% python3 -q
>>> import numpy as np
>>> np.set_printoptions(precision=2, suppress=True, linewidth=160, legacy="1.25")
>>> M = np.load("sample0.npy")
>>> M
array([[0, 0, 0, 0, 0, 0],
       [0, 0, 0, 0, 0, 0],
       [0, 0, 0, 0, 0, 0],
       [3, 6, 0, 0, 0, 0],
       [6, 3, 0, 0, 0, 0],
       [0, 6, 3, 0, 0, 0]])
>>> rng = np.random.default_rng(6722)
>>> z = rng.permutation(6)
>>> z
array([1, 0, 5, 2, 3, 4])
>>> other = M[z][:, z]
>>> np.sort(np.abs(np.linalg.eigvals(other)))
array([0., 0., 0., 0., 0., 0.])
>>> other
array([[0, 0, 0, 0, 0, 0],
       [0, 0, 0, 0, 0, 0],
       [6, 0, 0, 3, 0, 0],
       [0, 0, 0, 0, 0, 0],
       [6, 3, 0, 0, 0, 0],
       [3, 6, 0, 0, 0, 0]])
>>> np.round(np.linalg.det(other), 2), round(np.linalg.det(M[z]), 2)
(0.0, 0.0)
>>> np.linalg.matrix_rank(M - M[0, 0] * np.eye(6))
3
>>> np.prod(np.diag(M)), round(float(np.linalg.det(M)), 2)
(0, 0.0)
>>> u = np.array([1, -3, -3])
>>> np.correlate(M[0], M[3], "full")
array([0, 0, 0, 0, 0, 0, 0, 0, 0, 0, 0])
>>> np.polyval(u, M[0])
array([-3, -3, -3, -3, -3, -3])
>>> np.convolve(M[0], u)
array([0, 0, 0, 0, 0, 0, 0, 0])
>>> np.array([np.convolve(row, u, "same") for row in M])
array([[  0,   0,   0,   0,   0,   0],
       [  0,   0,   0,   0,   0,   0],
       [  0,   0,   0,   0,   0,   0],
       [ -3, -27, -18,   0,   0,   0],
       [-15, -27,  -9,   0,   0,   0],
       [  6, -15, -27,  -9,   0,   0]])
>>> X = np.array([[1.1, -1.0, 1.0, 3.0, -3.0, -4.0, -1.0],
...     [-4.0, 0.1, 3.0, -1.0, 1.0, -4.0, 1.0],
...     [0.0, -3.0, 1.1, 4.0, -5.0, 5.0, -2.0],
...     [5.0, -1.0, 4.0, -1.9, 0.0, 5.0, 1.0],
...     [-2.0, 5.0, -1.0, -1.0, -2.9, -2.0, 1.0],
...     [3.0, 0.0, 3.0, 1.0, 4.0, 1.1, 2.0],
...     [1.0, -1.0, 1.0, 3.0, -3.0, -4.0, -0.9]])
>>> X
array([[ 1.1, -1. ,  1. ,  3. , -3. , -4. , -1. ],
       [-4. ,  0.1,  3. , -1. ,  1. , -4. ,  1. ],
       [ 0. , -3. ,  1.1,  4. , -5. ,  5. , -2. ],
       [ 5. , -1. ,  4. , -1.9,  0. ,  5. ,  1. ],
       [-2. ,  5. , -1. , -1. , -2.9, -2. ,  1. ],
       [ 3. ,  0. ,  3. ,  1. ,  4. ,  1.1,  2. ],
       [ 1. , -1. ,  1. ,  3. , -3. , -4. , -0.9]])
>>> np.linalg.cond(X) > 100
True
>>> np.argsort(-np.linalg.norm(X, axis=0).round(6), kind="stable")[:3]
array([5, 4, 0])
>>> np.abs(np.linalg.svd(X)[2][-1])
array([0.01, 0.37, 0.26, 0.01, 0.22, 0.03, 0.86])
